% python3 -q
>>> import numpy as np
>>> np.set_printoptions(suppress=True, linewidth=100)
>>> def rd(a):
...     return np.round(a, 2) + 0
... 
>>> J = np.loadtxt("data.csv", delimiter=",")
>>> J
array([[1., 0., 0., 0., 0.],
       [0., 0., 0., 0., 0.],
       [0., 0., 0., 0., 0.],
       [0., 0., 0., 1., 0.],
       [0., 0., 0., 0., 3.]])
>>> rd(np.sort(np.linalg.eigvals(J).real))
array([0., 0., 1., 1., 3.])
>>> (np.linalg.matrix_power((J != 0) + (J.T != 0) + np.eye(5), 5) > 0).astype(int)
array([[1, 0, 0, 0, 0],
       [0, 1, 0, 0, 0],
       [0, 0, 1, 0, 0],
       [0, 0, 0, 1, 0],
       [0, 0, 0, 0, 1]])
>>> J @ J
array([[1., 0., 0., 0., 0.],
       [0., 0., 0., 0., 0.],
       [0., 0., 0., 0., 0.],
       [0., 0., 0., 1., 0.],
       [0., 0., 0., 0., 9.]])
>>> rd(np.linalg.det(J))
np.float64(0.0)
>>> m1 = np.load("run15.npy")
>>> print(m1)
[[ -3.81  -2.74 -12.02   9.74]
 [ -8.4    0.13 -16.81  14.34]
 [ -4.07  -1.04 -11.24  10.13]
 [  1.     0.15   2.09  -1.68]
 [  3.69  -4.02   2.37  -3.39]
 [-11.5    2.03 -22.06  20.6 ]
 [  4.11  -0.95   8.85  -8.67]
 [  0.85  -3.58  -3.72   2.21]
 [  0.94  -0.4    0.11   0.81]
 [ -7.38  -3.53 -19.37  15.38]
 [  0.28  -2.53  -0.71  -1.78]
 [ -4.    -2.77 -14.84  13.61]
 [  2.09  -1.66   2.    -2.4 ]
 [ -3.32   4.26  -1.87   4.11]
 [  4.85   3.19  16.56 -13.8 ]
 [  9.09   0.02  23.47 -22.53]
 [ -8.02   5.72 -10.5   12.25]
 [ -4.4   -1.67  -9.15   6.39]
 [ -9.73  -1.45 -22.95  19.96]
 [ -3.59   4.03  -0.68   1.12]
 [  3.46  -2.87   3.27  -3.62]
 [ -3.75  -1.33  -9.57   7.71]
 [ -3.05  -2.13 -12.1   10.39]
 [ -2.65   1.59  -4.19   4.79]
 [-14.47   6.1  -24.74  25.16]
 [  3.95  -2.14   5.41  -5.8 ]
 [ -3.35   5.46  -2.52   5.71]]
>>> Xs = m1 - m1.mean(axis=0)
>>> V = np.linalg.svd(Xs)[2][:3]
>>> Y = Xs - Xs @ V.T @ V
>>> rd(Y.std(axis=0))
array([0.06, 0.06, 0.07, 0.05])
>>> rd(np.cov(Xs @ V.T, rowvar=False))
array([[278.64,   0.  ,   0.  ],
       [  0.  ,  12.29,   0.  ],
       [  0.  ,   0.  ,   0.83]])
>>> Xs = (m1 - m1.mean(axis=0)) / m1.std(axis=0)
>>> print(rd(Xs.std(axis=0)))
[1. 1. 1. 1.]
>>> np.argwhere(np.abs(Xs) > 2)
array([[15,  0],
       [15,  2],
       [15,  3],
       [24,  0],
       [24,  1]])
>>> c = np.linalg.lstsq(np.delete(Xs, 0, axis=1), Xs[:, 0])[0]
>>> rd(1 - np.var(Xs[:, 0] - np.delete(Xs, 0, axis=1) @ c))
np.float64(1.0)
>>> rd(c)
array([-0.54,  2.55,  1.65])
>>> print(np.abs(c).argmax())
1
>>> x0 = np.array([-4, -2, 1, -2])
>>> rhs = m1 @ x0
>>> rd(np.linalg.lstsq(m1, rhs)[0])
array([-4., -2.,  1., -2.])
>>> rng = np.random.default_rng(51)
>>> rhs = rhs + 0.05 * rng.normal(size=27)
>>> rd(rhs)
array([-10.81, -12.18, -13.14,   1.21,   2.41, -21.38,  11.61,  -4.29,  -4.49, -13.61,   6.77,
       -20.51,   1.77,  -5.24,  18.37,  32.05, -14.28,  -0.98, -21.03,   3.35,   2.36,  -7.25,
       -16.5 ,  -6.38, -29.44,   5.56, -11.44])
>>> c, *_ = np.linalg.lstsq(m1, rhs)
>>> rd(m1.T @ (rhs - m1 @ c))
array([0., 0., 0., 0.])
>>> c.round()
array([-4., -2.,  1., -2.])
>>> [round(float(np.linalg.norm(np.linalg.solve(m1.T @ m1 + lam * np.eye(4), m1.T @ rhs))), 2) for lam in (0, 1, 10, 100)]
[5.01, 4.17, 2.99, 1.06]
>>> rd(c)
array([-4.01, -2.01,  1.03, -1.97])
>>> np.allclose(J[:-1].T @ np.linalg.lstsq(J[:-1].T, J[-1])[0], J[-1])
False
>>> np.abs(np.diag(np.linalg.qr(J)[1])) > 1e-9
array([ True, False, False,  True,  True])
>>> rd(np.trace(np.linalg.pinv(J) @ J))
np.float64(3.0)
>>> data = np.load("arr.npy")
>>> data
array([[ 1,  0,  0],
       [-1,  1,  0],
       [ 1, -7,  1]])
>>> x0 = np.array([-4, 3, 9])
>>> rhs = data @ x0
>>> rhs
array([ -4,   7, -16])
>>> print(rd(np.linalg.solve(data, rhs)))
[-4.  3.  9.]
>>> rd(np.linalg.solve(data, data[:, 2]))
array([0., 0., 1.])
>>> rd(np.linalg.solve(data.T, data[2]))
array([0., 0., 1.])
>>> rd(np.linalg.solve(data, rhs + data[:, 0]))
array([-3.,  3.,  9.])
>>> T = np.stack([data, 5 * data, data[::-1]])
>>> print((T @ data.T).shape)
(3, 3, 3)
>>> rd(np.linalg.det(T))
array([  1., 125.,  -1.])
>>> T.shape
(3, 3, 3)
>>> Y = np.array([[2, -1], [1, 2], [1, 0]])
>>> data @ Y
array([[  2,  -1],
       [ -1,   3],
       [ -4, -15]])
>>> np.linalg.matrix_rank(data @ Y)
np.int64(2)
>>> print(np.vstack([data, Y.T]).shape)
(5, 3)
>>> np.einsum("ij,ij->i", data, data)
array([ 1,  2, 51])
>>> M = np.array([[1.0, 3.0, 3.0, 4.0],
...     [0.0, -3.0, -4.0, -5.0],
...     [0.0, -1.0, 0.0, -1.0],
...     [0.0, 4.0, 4.0, 6.0]])
>>> z = rng.permutation(4)
>>> z
array([1, 3, 0, 2])
>>> Y = M[z][:, z]
>>> Y
array([[-3., -5.,  0., -4.],
       [ 4.,  6.,  0.,  4.],
       [ 3.,  4.,  1.,  3.],
       [-1., -1.,  0.,  0.]])
>>> rd(np.linalg.det(Y)), rd(np.linalg.det(M[z]))
(np.float64(0.0), np.float64(0.0))
>>> np.trace(Y)
np.float64(4.0)
>>> rd(np.sort(np.abs(np.linalg.eigvals(Y))))
array([0., 1., 1., 2.])
>>> np.allclose(Y, M)
False
>>> np.allclose(M[:-1].T @ np.linalg.lstsq(M[:-1].T, M[-1])[0], M[-1])
True
>>> np.linalg.lstsq(M[:-1].T, M[-1])[2]
np.int32(3)
>>> np.unique(M.round(6), axis=0).shape
(4, 4)
>>> try:
...     np.linalg.inv(M)
... except np.linalg.LinAlgError as e:
...     print("failed:", e)
... 
failed: Singular matrix
>>> gram = M.T @ M
>>> rd(np.linalg.svd(M, compute_uv=False) ** 2)
array([153.22,   1.  ,   0.78,   0.  ])
>>> (M @ M.T).shape
(4, 4)
>>> print(gram)
[[ 1.  3.  3.  4.]
 [ 3. 35. 37. 52.]
 [ 3. 37. 41. 56.]
 [ 4. 52. 56. 78.]]
>>> rd(np.linalg.eigvalsh(gram)[::-1])
array([153.22,   1.  ,   0.78,   0.  ])
>>> rk = np.linalg.matrix_rank(M)
>>> rk
np.int64(3)
>>> null = np.linalg.svd(M)[2][rk:].T
>>> [int(np.linalg.matrix_rank(M[:i])) for i in range(1, len(M) + 1)]
[1, 2, 3, 3]
>>> [int(np.linalg.matrix_rank(M[:, :j + 1])) for j in range(4)]
[1, 2, 3, 3]
>>> print(rd(M @ null))
[[0.]
 [0.]
 [0.]
 [0.]]
>>> null.shape
(4, 1)
>>> u = np.array([2, 0, 2, 1, 1]) + 0.5
>>> mat = np.outer(u, u) / (u @ u)
>>> rd(mat)
array([[0.36, 0.07, 0.36, 0.22, 0.22],
       [0.07, 0.01, 0.07, 0.04, 0.04],
       [0.36, 0.07, 0.36, 0.22, 0.22],
       [0.22, 0.04, 0.22, 0.13, 0.13],
       [0.22, 0.04, 0.22, 0.13, 0.13]])
>>> Uu, sig, VT = np.linalg.svd(mat)
>>> rd(sig)
array([1., 0., 0., 0., 0.])
>>> Y = Uu[:, :1] @ np.diag(sig[:1]) @ VT[:1]
>>> rd(np.linalg.norm(mat - Y, 2)), rd(sig[1])
(np.float64(0.0), np.float64(0.0))
>>> np.linalg.matrix_rank(Y)
np.int64(1)
>>> rd(np.linalg.norm(mat - Y) / np.linalg.norm(mat))
np.float64(0.0)
